In [1]: import numpy as np

In [2]: import numpy.linalg as la

In [3]: np.set_printoptions(precision=3, suppress=True, linewidth=200)

In [4]: X = np.array([[1, -4, 16, -64],
   ...:     [1, -3, 9, -27],
   ...:     [1, -2, 4, -8],
   ...:     [1, -1, 1, -1],
   ...:     [1, 0, 0, 0]])

In [5]: X
Out[5]: 
array([[  1,  -4,  16, -64],
       [  1,  -3,   9, -27],
       [  1,  -2,   4,  -8],
       [  1,  -1,   1,  -1],
       [  1,   0,   0,   0]])

In [6]: x0 = np.array([0, 3, 1, 4])

In [7]: rhs = X @ x0

In [8]: rhs
Out[8]: array([-252, -108,  -34,   -6,    0])

In [9]: np.round(la.lstsq(X, rhs)[0], 3) + 0
Out[9]: array([0., 3., 1., 4.])

In [10]: rng = np.random.default_rng(7776)

In [11]: rhs = rhs + 0.1 * rng.normal(size=5)

In [12]: rhs
Out[12]: array([-251.944, -108.086,  -33.9  ,   -6.101,   -0.032])

In [13]: coef, *_ = la.lstsq(X, rhs)

In [14]: round(float(la.norm(rhs - X @ coef)), 3)
Out[14]: 0.164

In [15]: [round(float(la.norm(la.solve(X.T @ X + lam * np.eye(4), X.T @ rhs))), 2) for lam in (0, 1, 10, 100)]
Out[15]: [5.06, 3.84, 3.8, 3.74]

In [16]: coef
Out[16]: array([-0.052,  2.949,  0.973,  3.995])

In [17]: coef.round()
Out[17]: array([-0.,  3.,  1.,  4.])

In [18]: gram = X.T @ X

In [19]: (X @ X.T).shape
Out[19]: (5, 5)

In [20]: gram
Out[20]: 
array([[    5,   -10,    30,  -100],
       [  -10,    30,  -100,   354],
       [   30,  -100,   354, -1300],
       [ -100,   354, -1300,  4890]])

In [21]: np.trace(gram), (X ** 2).sum()
Out[21]: (np.int64(5279), np.int64(5279))

In [22]: la.matrix_rank(gram)
Out[22]: np.int64(4)

In [23]: la.eigvalsh(gram)[::-1]
Out[23]: array([5264.104,   13.486,    1.301,    0.109])

In [24]: U, s, Vh = la.svd(X)

In [25]: np.argmax(s[:-1] / (s[1:] + 1e-6)) + 1
Out[25]: np.int64(1)

In [26]: s
Out[26]: array([72.554,  3.672,  1.141,  0.33 ])

In [27]: out = U[:, :1] @ np.diag(s[:1]) @ Vh[:1]

In [28]: round(la.norm(X - out) / la.norm(X), 3)
Out[28]: np.float64(0.053)

In [29]: la.matrix_rank(out)
Out[29]: np.int64(1)

In [30]: np.round(np.abs(X - out).max(), 3)
Out[30]: np.float64(1.716)

In [31]: u = np.array([6, 9, 7, 1, 0, -3, -9, -5, 5, 0, 8, -1, 0, 1, -1, 5])

In [32]: r1 = np.array([-2, 2, -2, 0, 2, 1, 0, 2, -2, 2, -2, 0, 0, 1])

In [33]: mat = u[:, None] + r1[None, :]

In [34]: mat
Out[34]: 
array([[  4,   8,   4,   6,   8,   7,   6,   8,   4,   8,   4,   6,   6,   7],
       [  7,  11,   7,   9,  11,  10,   9,  11,   7,  11,   7,   9,   9,  10],
       [  5,   9,   5,   7,   9,   8,   7,   9,   5,   9,   5,   7,   7,   8],
       [ -1,   3,  -1,   1,   3,   2,   1,   3,  -1,   3,  -1,   1,   1,   2],
       [ -2,   2,  -2,   0,   2,   1,   0,   2,  -2,   2,  -2,   0,   0,   1],
       [ -5,  -1,  -5,  -3,  -1,  -2,  -3,  -1,  -5,  -1,  -5,  -3,  -3,  -2],
       [-11,  -7, -11,  -9,  -7,  -8,  -9,  -7, -11,  -7, -11,  -9,  -9,  -8],
       [ -7,  -3,  -7,  -5,  -3,  -4,  -5,  -3,  -7,  -3,  -7,  -5,  -5,  -4],
       [  3,   7,   3,   5,   7,   6,   5,   7,   3,   7,   3,   5,   5,   6],
       [ -2,   2,  -2,   0,   2,   1,   0,   2,  -2,   2,  -2,   0,   0,   1],
       [  6,  10,   6,   8,  10,   9,   8,  10,   6,  10,   6,   8,   8,   9],
       [ -3,   1,  -3,  -1,   1,   0,  -1,   1,  -3,   1,  -3,  -1,  -1,   0],
       [ -2,   2,  -2,   0,   2,   1,   0,   2,  -2,   2,  -2,   0,   0,   1],
       [ -1,   3,  -1,   1,   3,   2,   1,   3,  -1,   3,  -1,   1,   1,   2],
       [ -3,   1,  -3,  -1,   1,   0,  -1,   1,  -3,   1,  -3,  -1,  -1,   0],
       [  3,   7,   3,   5,   7,   6,   5,   7,   3,   7,   3,   5,   5,   6]])

In [35]: U, s, Vh = la.svd(mat)

In [36]: V = Vh[:(s > 1e-8).sum()]

In [37]: x0 = mat[10] + -1 * mat[14] + rng.integers(2) * np.eye(14)[12]

In [38]: x0
Out[38]: array([9., 9., 9., 9., 9., 9., 9., 9., 9., 9., 9., 9., 9., 9.])

In [39]: la.matrix_rank(np.vstack([mat, x0]))
Out[39]: np.int64(2)

In [40]: round(la.norm(x0 - V.T @ V @ x0), 3)
Out[40]: np.float64(0.0)

In [41]: np.round(la.norm(mat[10], 1), 3), np.round(la.norm(mat[10], np.inf), 3)
Out[41]: (np.float64(114.0), np.float64(10.0))

In [42]: la.norm(mat, axis=1)
Out[42]: array([23.707, 34.699, 27.35 ,  7.211,  5.831, 12.166, 33.645, 19.079, 20.1  ,  5.831, 31.016,  6.633,  5.831,  7.211,  6.633, 20.1  ])

In [43]: np.round(la.norm(mat[10] - mat[8]), 3)
Out[43]: np.float64(11.225)

In [44]: la.norm(mat, axis=0)
Out[44]: array([19.261, 23.558, 19.261, 19.975, 23.558, 21.471, 19.975, 23.558, 19.261, 23.558, 19.261, 19.975, 19.975, 21.471])

In [45]: mat[10] @ mat[8]
Out[45]: np.int64(620)

In [46]: la.norm(mat, axis=1).argmax()
Out[46]: np.int64(1)

In [47]: la.matrix_rank(mat, rtol=0.1)
Out[47]: np.int64(2)

In [48]: round(float(la.norm(mat, 2) / la.norm(mat)), 3)
Out[48]: 0.961

In [49]: [round(float(x), 3) for x in la.svd(mat, compute_uv=False)[:3]]
Out[49]: [75.767, 21.941, 0.0]

In [50]: F = np.load("x.npy")

In [51]: F
Out[51]: 
array([[ 2.12,  1.29, -0.44, -2.5 , -0.51,  0.29, -0.65, -1.45,  1.05, -1.48, -0.77, -0.8 ,  1.24],
       [ 1.35, -0.87,  0.43,  0.46, -0.5 , -1.5 ,  0.64,  1.96, -0.72, -2.61, -1.53, -2.93,  1.31],
       [-0.09,  0.15, -0.25, -1.38, -0.52,  0.08, -0.3 , -0.78,  0.94,  0.75,  0.57,  0.59,  0.31],
       [ 0.28, -1.47,  0.06, -0.08, -3.05, -0.97,  2.69,  1.51, -2.23,  3.1 , -0.97,  0.66,  3.1 ],
       [ 1.59,  0.21, -0.19,  0.6 , -2.38,  0.62,  2.88,  0.3 , -3.68,  3.03, -2.13,  1.55,  3.01],
       [-0.73, -2.18,  0.32,  1.77, -3.02, -0.98,  3.6 ,  2.49, -3.65,  4.44, -0.94,  1.4 ,  2.76],
       [ 1.98,  1.13, -0.16, -1.74,  0.68, -0.12, -1.42, -0.84,  1.59, -3.61, -0.73, -2.23,  0.16],
       [-1.13, -2.97,  0.77,  3.52, -2.4 , -1.64,  3.86,  4.  , -4.38,  3.31, -1.27,  0.23,  2.21],
       [-0.15,  0.81,  0.02,  1.11,  1.49,  0.89, -0.63, -0.54, -0.2 , -0.72,  0.03,  0.32, -1.46],
       [ 2.69,  2.54, -0.56, -1.51,  0.51,  1.59, -0.75, -2.32,  0.05, -1.67, -1.38, -0.05,  0.52],
       [ 1.64,  0.98, -0.06, -0.66,  0.74,  0.1 , -0.86, -0.48,  0.58, -2.84, -0.9 , -1.68,  0.02],
       [ 1.98, -1.43,  0.02, -2.02, -3.67, -1.99,  2.19,  1.67, -1.01,  0.52, -1.73, -1.72,  4.42],
       [-1.29, -0.66,  0.1 , -1.37,  0.94, -1.02, -2.  , -0.05,  3.27, -1.8 ,  1.86, -1.28, -1.54],
       [-0.5 ,  1.48, -0.39, -0.99,  1.66,  1.34, -1.96, -2.25,  2.  , -0.4 ,  1.32,  1.14, -2.03],
       [ 1.62,  0.35, -0.35, -1.55, -2.06,  0.1 ,  1.26, -0.47, -0.97,  1.37, -1.15,  0.49,  2.57]])

In [52]: [round(float(x), 3) for x in la.svd(F, compute_uv=False)[:3]]
Out[52]: [19.113, 10.617, 7.902]

In [53]: np.round(la.norm(F, 2) / la.norm(F), 3)
Out[53]: np.float64(0.799)

In [54]: np.argsort(-la.norm(F, axis=0).round(6), kind="stable")[:3]
Out[54]: array([ 9,  8, 12])
